$ python3 -q
>>> import numpy as np
>>> import numpy.linalg as la
>>> np.set_printoptions(suppress=True, linewidth=140)
>>> def rnd(a):
...     return np.round(a, 1) + 0
... 
>>> W0 = np.load("block18.npy")
>>> W0
array([[ 9,  8,  6, 22, 23,  8,  9,  0,  0, 13, 14],
       [ 0,  0,  6,  0,  0,  0,  0,  0,  0,  0,  0],
       [ 0,  0,  6,  0,  0,  0,  0,  0,  0,  0,  0],
       [19, 23,  6, 42, 48, 23, 19,  0,  3, 33, 29],
       [ 3,  0,  6, 10,  8,  0,  3,  0,  0,  1,  5],
       [17, 20,  6, 38, 43, 20, 17,  0,  2, 29, 26],
       [11, 11,  6, 26, 28, 11, 11,  0,  0, 17, 17],
       [ 0,  0,  6,  0,  0,  0,  0,  0,  0,  0,  0],
       [13, 14,  6, 30, 33, 14, 13,  0,  0, 21, 20],
       [ 9,  8,  6, 22, 23,  8,  9,  0,  0, 13, 14],
       [ 1,  0,  6,  6,  3,  0,  1,  0,  0,  0,  2],
       [17, 20,  6, 38, 43, 20, 17,  0,  2, 29, 26],
       [ 0,  0,  6,  0,  0,  0,  0,  0,  0,  0,  0],
       [ 7,  5,  6, 18, 18,  5,  7,  0,  0,  9, 11],
       [ 0,  0,  6,  2,  0,  0,  0,  0,  0,  0,  0],
       [ 3,  0,  6, 10,  8,  0,  3,  0,  0,  1,  5],
       [ 0,  0,  6,  0,  0,  0,  0,  0,  0,  0,  0],
       [11, 11,  6, 26, 28, 11, 11,  0,  0, 17, 17],
       [15, 17,  6, 34, 38, 17, 15,  0,  1, 25, 23]])
>>> # row 2 repeats row 1
>>> A2 = W0 / la.norm(W0, axis=1, keepdims=True)
>>> gram = A2 @ A2.T
>>> (gram - 2 * np.eye(19)).round(6).argmax(axis=1)
array([ 9,  2,  1,  5, 15, 11, 17,  1, 18,  0,  4,  5,  1,  0,  1,  4,  1,  6,  5])
>>> rnd(la.norm(A2, axis=1))
array([1., 1., 1., 1., 1., 1., 1., 1., 1., 1., 1., 1., 1., 1., 1., 1., 1., 1., 1.])
>>> np.unique(W0.round(6), axis=0).shape
(11, 11)
>>> rnd(la.svd(W0, compute_uv=False))
array([196.3,  20.3,   9.9,   2.3,   1.7,   0.5,   0.1,   0. ,   0. ,   0. ,   0. ])
>>> rnd(la.norm(W0))
np.float64(197.6)
>>> W0.sum(axis=1)
array([112,   6,   6, 245,  36, 218, 138,   6, 164, 112,  19, 218,   6,  86,   8,  36,   6, 138, 191])
>>> np.unravel_index(np.abs(W0).argmax(), W0.shape)
(np.int64(3), np.int64(4))
>>> W0.shape
(19, 11)
>>> np.abs(W0).max()
np.int64(48)
>>> la.matrix_rank(W0)
np.int64(7)
>>> W0.sum(axis=0)
array([135, 137, 114, 324, 344, 137, 135,   0,   8, 208, 209])
>>> np.argsort(-la.norm(W0, axis=0).round(6), kind="stable")[:3]
array([4, 3, 9])
>>> rnd(la.norm(W0, 2) / la.norm(W0))
np.float64(1.0)
>>> la.cond(W0) > 100
np.True_
>>> la.matrix_rank(W0, rtol=0.1)
np.int64(2)
>>> [round(float(x), 1) for x in la.svd(W0, compute_uv=False)[:3]]
[196.3, 20.3, 9.9]
>>> A = np.load("a.npy")
>>> A
array([[15, 35,  0, 20, 25, 45, 45,  0],
       [12, 28,  0, 16, 20, 36, 36,  0],
       [ 9, 21,  0, 12, 15, 27, 27,  0],
       [15, 35,  0, 20, 25, 45, 45,  0],
       [15, 35,  0, 20, 25, 45, 45,  0],
       [12, 28,  0, 16, 20, 36, 36,  0],
       [ 3,  7,  0,  4,  5,  9,  9,  0],
       [ 6, 14,  0,  8, 10, 18, 18,  0],
       [ 3,  7,  0,  4,  5,  9,  9,  0],
       [15, 35,  0, 20, 25, 45, 45,  0],
       [ 3,  7,  0,  4,  5,  9,  9,  0],
       [15, 35,  0, 20, 25, 45, 45,  0],
       [ 6, 14,  0,  8, 10, 18, 18,  0],
       [15, 35,  0, 20, 25, 45, 45,  0]])
>>> # row 3 repeats row 0
>>> A2 = A / np.sqrt((A ** 2).mean(axis=1, keepdims=True))
>>> rnd(A2[0])
array([0.5, 1.2, 0. , 0.7, 0.9, 1.6, 1.6, 0. ])
>>> la.matrix_rank(A - A.mean(axis=1, keepdims=True))
np.int64(1)
>>> E = np.load("layer19.npy")
>>> E
array([[-1,  0,  1,  2,  3,  4,  5],
       [ 6,  7,  8,  9, 10, 11, 12],
       [13, 14, 15, 16, 17, 18, 19],
       [20, 21, 22, 23, 24, 25, 26],
       [27, 28, 29, 30, 31, 32, 33],
       [34, 35, 36, 37, 38, 39, 40],
       [41, 42, 43, 44, 45, 46, 47],
       [48, 49, 50, 51, 52, 53, 54],
       [55, 56, 57, 58, 59, 60, 61]])
>>> left, sigma, Vt = la.svd(E)
>>> rnd(sigma)
array([278.3,   8.2,   0. ,   0. ,   0. ,   0. ,   0. ])
>>> np.argmax(sigma[:-1] / (sigma[1:] + 1e-6)) + 1
np.int64(2)
>>> A2 = left[:, :2] @ np.diag(sigma[:2]) @ Vt[:2]
>>> rnd(A2)
array([[-1.,  0.,  1.,  2.,  3.,  4.,  5.],
       [ 6.,  7.,  8.,  9., 10., 11., 12.],
       [13., 14., 15., 16., 17., 18., 19.],
       [20., 21., 22., 23., 24., 25., 26.],
       [27., 28., 29., 30., 31., 32., 33.],
       [34., 35., 36., 37., 38., 39., 40.],
       [41., 42., 43., 44., 45., 46., 47.],
       [48., 49., 50., 51., 52., 53., 54.],
       [55., 56., 57., 58., 59., 60., 61.]])
>>> la.matrix_rank(A2)
np.int64(2)
>>> rnd(la.norm(E - A2) / la.norm(E))
np.float64(0.0)
>>> rnd(np.abs(E - A2).max())
np.float64(0.0)
>>> rnd(la.norm(E - A2, 2)), rnd(sigma[2])
(np.float64(0.0), np.float64(0.0))
>>> np.argsort(-la.norm(E, axis=0).round(6), kind="stable")[:3]
array([6, 5, 4])
>>> la.matrix_rank(E, rtol=0.1)
np.int64(1)
>>> r0, r1 = E[0], E[4]
>>> r0 @ r1
np.int64(448)
>>> p = (r0 @ r1) / (r0 @ r0) * r0
>>> p
array([-8.,  0.,  8., 16., 24., 32., 40.])
>>> la.matrix_rank(np.outer(r0, r1))
np.int64(1)
>>> feats = np.load("mat.npy")
>>> feats
array([[ 0, -5,  7, -3,  4,  5, -4, -5],
       [ 5,  0,  2,  5, -1, -2, -4,  2],
       [-7, -2,  0,  0, -2, -7, -1, -6],
       [ 3, -5,  0,  0,  4,  2, -8,  3],
       [-4,  1,  2, -4,  0,  2,  2,  6],
       [-5,  2,  7, -2, -2,  0,  0,  2],
       [ 4,  4,  1,  8, -2,  0,  0, -3],
       [ 5, -2,  6, -3, -6, -2,  3,  0]])
>>> rnd(la.norm(feats, 1)), rnd(la.norm(feats, np.inf))
(np.float64(33.0), np.float64(33.0))
>>> rnd(la.norm(feats, axis=1))
array([12.8,  8.9, 12. , 11.3,  9. ,  9.5, 10.5, 11.1])
>>> rnd(la.norm(feats[0] - feats[2]))
np.float64(17.5)
>>> la.norm(feats, axis=1).argmax()
np.int64(0)
>>> rng = np.random.default_rng(58482)
>>> idx = rng.permutation(8)
>>> idx
array([5, 7, 1, 3, 0, 4, 2, 6])
>>> A2 = feats[idx][:, idx]
>>> rnd(np.sort(np.abs(la.eigvals(A2))))
array([ 0.8,  0.8,  8.2,  8.2, 12.5, 12.5, 15.4, 15.4])
>>> A2
array([[ 0,  2,  2, -2, -5, -2,  7,  0],
       [-2,  0, -2, -3,  5, -6,  6,  3],
       [-2,  2,  0,  5,  5, -1,  2, -4],
       [ 2,  3, -5,  0,  3,  4,  0, -8],
       [ 5, -5, -5, -3,  0,  4,  7, -4],
       [ 2,  6,  1, -4, -4,  0,  2,  2],
       [-7, -6, -2,  0, -7, -2,  0, -1],
       [ 0, -3,  4,  8,  4, -2,  1,  0]])
>>> r0, r1 = feats[3], feats[5]
>>> r0 @ r1
np.int64(-27)
>>> p = (r0 @ r1) / (r0 @ r0) * r0
>>> rnd(r1 - p)
array([-4.4,  0.9,  7. , -2. , -1.1,  0.4, -1.7,  2.6])
>>> rnd(la.norm(r0 + r1) ** 2 + la.norm(r0 - r1) ** 2)
np.float64(434.0)
>>> la.matrix_rank(np.outer(r0, r1))
np.int64(1)
>>> rnd(p)
array([-0.6,  1.1,  0. ,  0. , -0.9, -0.4,  1.7, -0.6])
>>> x = np.array([-2, -4, -1, 2, -2, 4, 4, -4])
>>> rhs = feats @ x
>>> beta, lr = np.zeros(8), 1 / la.norm(feats, 2) ** 2
>>> for i in range(12):
...     beta -= lr * feats.T @ (feats @ beta - rhs)
...     if i % 2 == 0: print(i, round(la.norm(feats @ beta - rhs), 1))
... 
0 32.3
2 16.4
4 9.5
6 6.5
8 5.4
10 5.1
>>> rnd(beta)
array([-0.3, -0.2, -0.5, -0.8,  0.4,  1.5,  2.7, -4.8])
>>> rnd(la.cond(feats))
np.float64(19.6)
>>> x = np.array([4, -3, 1, -5, -1, 1, 0, 3])
>>> rhs = feats @ x
>>> rhs
array([ 23,   2, -45,  34,  23,  -1, -42,  51])
>>> rnd(la.solve(feats, -2 * rhs))
array([-8.,  6., -2., 10.,  2., -2.,  0., -6.])
>>> rnd(la.solve(feats.T, feats[7]))
array([0., 0., 0., 0., 0., 0., 0., 1.])
>>> rnd(la.solve(feats, rhs))
array([ 4., -3.,  1., -5., -1.,  1.,  0.,  3.])
>>> rnd(la.solve(feats, feats[:, 7]))
array([0., 0., 0., 0., 0., 0., 0., 1.])
>>> X = np.load("dump.npy")
>>> X
array([[ 12,   4,   4, -12,  12,  12,   0,  12],
       [-12,  -4,  -4,  12, -12, -12,   0, -12],
       [ 12,   4,   4, -12,  12,  12,   0,  12],
       [  0,   0,   0,   0,   0,   0,   0,   0],
       [ -9,  -3,  -3,   9,  -9,  -9,   0,  -9],
       [ -9,  -3,  -3,   9,  -9,  -9,   0,  -9],
       [  0,   0,   0,   0,   0,   0,   0,   0],
       [-12,  -4,  -4,  12, -12, -12,   0, -12],
       [  3,   1,   1,  -3,   3,   3,   0,   3],
       [  9,   3,   3,  -9,   9,   9,   0,   9]])
>>> la.norm(X, axis=1).argmax()
np.int64(0)
>>> X[4] @ X[6]
np.int64(0)
>>> rnd(la.norm(X) ** 2 / la.norm(X, 2) ** 2)
np.float64(1.0)
>>> rank = la.matrix_rank(X)
>>> rank
np.int64(1)
>>> null = la.svd(X)[2][rank:].T
>>> np.allclose(X @ null, 0)
True
>>> la.matrix_rank(X.T @ X), la.matrix_rank(X @ X.T)
(np.int64(1), np.int64(1))
>>> [int(la.matrix_rank(X[:, :j + 1])) for j in range(8)]
[1, 1, 1, 1, 1, 1, 1, 1]
>>> [int(la.matrix_rank(np.delete(X, i, axis=0))) for i in range(10)]
[1, 1, 1, 1, 1, 1, 1, 1, 1, 1]
>>> null.shape
(8, 7)
>>> A2 = np.array([[-1, 0, -3],
...     [-1, -2, -3],
...     [0, -1, 3],
...     [2, 2, -1],
...     [-1, 1, 3],
...     [-1, 3, -3],
...     [1, 2, 2],
...     [-2, -1, 2]])
>>> X @ A2
array([[-88,   0,   0],
       [ 88,   0,   0],
       [-88,   0,   0],
       [  0,   0,   0],
       [ 66,   0,   0],
       [ 66,   0,   0],
       [  0,   0,   0],
       [ 88,   0,   0],
       [-22,   0,   0],
       [-66,   0,   0]])
>>> A2 @ X
Traceback (most recent call last):
  File "<python-input-96>", line 1, in <module>
    A2 @ X
    ~~~^~~
ValueError: matmul: Input operand 1 has a mismatch in its core dimension 0, with gufunc signature (n?,k),(k,m?)->(n?,m?) (size 10 is different from 3)
>>> np.vstack([X, A2.T]).shape
(13, 8)
>>> left, sigma, Vt = la.svd(X)
>>> rnd(sigma)
array([65.8,  0. ,  0. ,  0. ,  0. ,  0. ,  0. ,  0. ])
>>> np.argmax(sigma[:-1] / (sigma[1:] + 1e-6)) + 1
np.int64(1)
>>> A2 = left[:, :1] @ np.diag(sigma[:1]) @ Vt[:1]
>>> rnd(la.norm(X - A2, 2)), rnd(sigma[1])
(np.float64(0.0), np.float64(0.0))
>>> rnd(A2)
array([[ 12.,   4.,   4., -12.,  12.,  12.,   0.,  12.],
       [-12.,  -4.,  -4.,  12., -12., -12.,   0., -12.],
       [ 12.,   4.,   4., -12.,  12.,  12.,   0.,  12.],
       [  0.,   0.,   0.,   0.,   0.,   0.,   0.,   0.],
       [ -9.,  -3.,  -3.,   9.,  -9.,  -9.,   0.,  -9.],
       [ -9.,  -3.,  -3.,   9.,  -9.,  -9.,   0.,  -9.],
       [  0.,   0.,   0.,   0.,   0.,   0.,   0.,   0.],
       [-12.,  -4.,  -4.,  12., -12., -12.,   0., -12.],
       [  3.,   1.,   1.,  -3.,   3.,   3.,   0.,   3.],
       [  9.,   3.,   3.,  -9.,   9.,   9.,   0.,   9.]])
>>> la.matrix_rank(X, rtol=0.05)
np.int64(1)
>>> rnd(np.abs(X - A2).max())
np.float64(0.0)
>>> def softmax(z):
...     e = np.exp(z - z.max(axis=-1, keepdims=True))
...     return e / e.sum(axis=-1, keepdims=True)
... 
>>> rnd(softmax(X).sum(axis=1))
array([1., 1., 1., 1., 1., 1., 1., 1., 1., 1.])
>>> scores = X @ X.T / np.sqrt(8)
>>> rnd(softmax(scores + np.triu(np.full(scores.shape, -np.inf), 1)))
array([[1. , 0. , 0. , 0. , 0. , 0. , 0. , 0. , 0. , 0. ],
       [0. , 1. , 0. , 0. , 0. , 0. , 0. , 0. , 0. , 0. ],
       [0.5, 0. , 0.5, 0. , 0. , 0. , 0. , 0. , 0. , 0. ],
       [0.2, 0.2, 0.2, 0.2, 0. , 0. , 0. , 0. , 0. , 0. ],
       [0. , 1. , 0. , 0. , 0. , 0. , 0. , 0. , 0. , 0. ],
       [0. , 1. , 0. , 0. , 0. , 0. , 0. , 0. , 0. , 0. ],
       [0.1, 0.1, 0.1, 0.1, 0.1, 0.1, 0.1, 0. , 0. , 0. ],
       [0. , 0.5, 0. , 0. , 0. , 0. , 0. , 0.5, 0. , 0. ],
       [0.5, 0. , 0.5, 0. , 0. , 0. , 0. , 0. , 0. , 0. ],
       [0.5, 0. , 0.5, 0. , 0. , 0. , 0. , 0. , 0. , 0. ]])
